$ python3 -q
>>> import numpy as np
>>> np.set_printoptions(suppress=True, linewidth=200)
>>> F = np.load("m.npy")
>>> F
array([[0, 2, 0, 0],
       [0, 0, 0, 3],
       [0, 0, 1, 0],
       [2, 0, 0, 0]])
>>> # 2 groups of indices that never mix
>>> np.round(np.linalg.eigvals(F), 2)
array([-1.14+1.98j, -1.14-1.98j,  2.29+0.j  ,  1.  +0.j  ])
>>> feats = np.loadtxt("layer9.csv", delimiter=",")
>>> feats
array([[ 6., -4.,  2.],
       [-4.,  6., -2.],
       [ 2., -2.,  3.]])
>>> (feats - feats.T) / 2
array([[0., 0., 0.],
       [0., 0., 0.],
       [0., 0., 0.]])
>>> np.round(np.linalg.det(feats), 2)
np.float64(44.0)
>>> print(np.trace(feats))
15.0
>>> round(float(np.abs(np.linalg.eigvals(feats)).max()), 2)
11.0
>>> np.round(np.linalg.matrix_power(feats, 4), 2)
array([[ 6516., -6500.,  3250.],
       [-6500.,  6516., -3250.],
       [ 3250., -3250.,  1641.]])
>>> np.allclose(feats @ feats.T, feats.T @ feats)
True
>>> rng = np.random.default_rng(7904)
>>> labels = rng.permutation(3)
>>> print(labels)
[2 1 0]
>>> out = feats[labels][:, labels]
>>> print(np.diag(out))
[3. 6. 6.]
>>> np.allclose(out, feats)
False
>>> np.round(np.sort(np.abs(np.linalg.eigvals(out))), 2)
array([ 2.,  2., 11.])
>>> out
array([[ 3., -2.,  2.],
       [-2.,  6., -4.],
       [ 2., -4.,  6.]])
>>> vals, vecs = np.linalg.eig(out)
>>> np.round(np.sort(np.linalg.eigvals(out @ out)), 2)
array([  4.,   4., 121.])
>>> np.round(np.sort(np.linalg.eigvals(np.linalg.inv(out))), 2)
array([0.09, 0.5 , 0.5 ])
>>> x0 = np.ones(3)
>>> for _ in range(7):
...     x0 = feats @ x0
...     x0 /= np.linalg.norm(x0)
...     print(round(x0 @ feats @ x0, 2))
... 
6.84
10.75
10.99
11.0
11.0
11.0
11.0
>>> print(x0.round(2))
[ 0.67 -0.67  0.33]
>>> round(float(np.linalg.eigvalsh(feats)[-1]), 2)
11.0
>>> labels = rng.integers(0, 3, 4)
>>> M = np.triu((labels[:, None] == labels) & (rng.random((4, 4)) < 0.8), 1).astype(int)
>>> M += M.T
>>> M
array([[0, 1, 0, 1],
       [1, 0, 0, 1],
       [0, 0, 0, 0],
       [1, 1, 0, 0]])
>>> U, sv, Vh = np.linalg.svd(M)
>>> sv.round(2)
array([2., 1., 1., 0.])
>>> out = U[:, :3] @ np.diag(sv[:3]) @ Vh[:3]
>>> np.round(np.linalg.norm(M - out) / np.linalg.norm(M), 2)
np.float64(0.0)
>>> round(float(np.linalg.norm(M - out, 2)), 2), sv[3]
(0.0, np.float64(0.0))
>>> np.linalg.matrix_rank(out)
np.int64(3)
>>> M.sum(axis=1)
array([2, 2, 0, 2])
>>> np.count_nonzero(M)
np.int64(6)
>>> print(np.round(np.linalg.svd(M, compute_uv=False), 2))
[2. 1. 1. 0.]
>>> labels = rng.permutation(4)
>>> labels
array([1, 0, 3, 2])
>>> out = M[labels][:, labels]
>>> out
array([[0, 1, 1, 0],
       [1, 0, 1, 0],
       [1, 1, 0, 0],
       [0, 0, 0, 0]])
>>> round(float(np.linalg.det(out)), 2), round(np.linalg.det(M[labels]), 2)
(0.0, np.float64(0.0))
>>> np.round(np.sort(np.abs(np.linalg.eigvals(out))), 2)
array([0., 1., 1., 2.])
>>> vals, vecs = np.linalg.eigh(M)
>>> np.round(vecs @ np.diag(vals) @ vecs.T, 2) + 0
array([[0., 1., 0., 1.],
       [1., 0., 0., 1.],
       [0., 0., 0., 0.],
       [1., 1., 0., 0.]])
>>> np.round(np.abs(vecs[:, -1]), 2)
array([0.58, 0.58, 0.  , 0.58])
>>> np.abs(vecs[:, -1]).round(6).argmax()
np.int64(0)
>>> np.unique(M.round(6), axis=0).shape
(4, 4)
>>> np.round(M @ np.linalg.pinv(M) @ M, 2) + 0
array([[0., 1., 0., 1.],
       [1., 0., 0., 1.],
       [0., 0., 0., 0.],
       [1., 1., 0., 0.]])
>>> print(np.abs(np.diag(np.linalg.qr(M)[1])) > 1e-9)
[ True  True False  True]
>>> np.round(np.trace(np.linalg.pinv(M) @ M), 2)
np.float64(3.0)
>>> W0 = np.array([[0, 0, 4], [0, 2, 0], [4, 0, 2]])
>>> # 2 groups of indices that never mix
>>> proj = np.triu(np.array([[0, 0, 0, 0], [2, 0, 0, 0], [2, 1, 1, 0], [1, 0, 0, 1]]), 1) + np.eye(4)
>>> out = proj @ F @ np.linalg.inv(proj)
>>> print(np.trace(out), np.trace(F))
1.0 1
>>> np.linalg.matrix_rank(out)
np.int64(4)
>>> print(np.round(np.poly(out), 2) + 0)
[  1.  -1.   0. -12.  12.]
>>> W0 @ W0
array([[16,  0,  8],
       [ 0,  4,  0],
       [ 8,  0, 20]])
>>> np.round(np.linalg.det(W0), 2)
np.float64(-32.0)
>>> np.round(np.sort(np.linalg.eigvals(W0).real), 2)
array([-3.12,  2.  ,  5.12])
>>> x0 = np.array([6, 2, 7])
>>> rhs = W0 @ x0
>>> rhs
array([28,  4, 38])
>>> print(np.round(np.linalg.solve(W0, -1 * rhs), 2))
[-6. -2. -7.]
>>> np.round(np.linalg.solve(W0, rhs), 2)
array([6., 2., 7.])
>>> np.round(np.linalg.solve(W0, rhs + W0[:, 2]), 2)
array([6., 2., 8.])
>>> print([round(float(np.linalg.det(W0[:i, :i])), 2) + 0 for i in range(1, 4)])
[0.0, 0.0, -32.0]
>>> round(np.linalg.eigvalsh(W0).min(), 2)
np.float64(-3.12)
>>> np.all(np.linalg.eigvalsh(W0) > 0)
np.False_
>>> u, v = W0[0], W0[1]
>>> u @ v
np.int64(0)
>>> u @ u
np.int64(16)
>>> p = (u @ v) / (u @ u) * u
>>> np.linalg.matrix_rank(np.outer(u, v))
np.int64(1)
>>> print(np.outer(u, v))
[[0 0 0]
 [0 0 0]
 [0 8 0]]
>>> A = rng.normal(size=(27, 3)) + 20 * np.array([2, 0, 3])
>>> A.round(2)
array([[39.28, -0.51, 60.22],
       [41.7 ,  0.9 , 60.2 ],
       [39.85,  1.33, 59.59],
       [39.81, -0.57, 59.35],
       [40.14, -0.39, 59.73],
       [41.03,  1.3 , 59.51],
       [38.43,  1.13, 60.41],
       [38.86, -0.17, 61.25],
       [40.59, -0.11, 60.54],
       [39.87, -0.36, 60.76],
       [39.21, -1.67, 61.04],
       [40.84, -0.71, 59.53],
       [38.6 ,  1.6 , 58.81],
       [42.56,  2.25, 60.73],
       [41.4 ,  1.77, 59.68],
       [39.03,  0.16, 60.72],
       [40.07,  0.96, 59.59],
       [38.12, -0.16, 60.21],
       [39.91, -1.36, 59.26],
       [40.69,  0.17, 60.39],
       [40.07, -0.56, 58.11],
       [38.63,  1.34, 59.62],
       [40.29, -0.29, 59.9 ],
       [40.57,  0.68, 60.56],
       [40.1 ,  1.72, 59.18],
       [39.44, -0.23, 61.42],
       [41.48, -1.42, 58.66]])
>>> labels = A[:, 1] > np.median(A[:, 1])
>>> u = A[labels].mean(axis=0) - A[~labels].mean(axis=0)
>>> round((((A - A.mean(axis=0)) @ u > 0) == labels).mean(), 2)
np.float64(0.96)
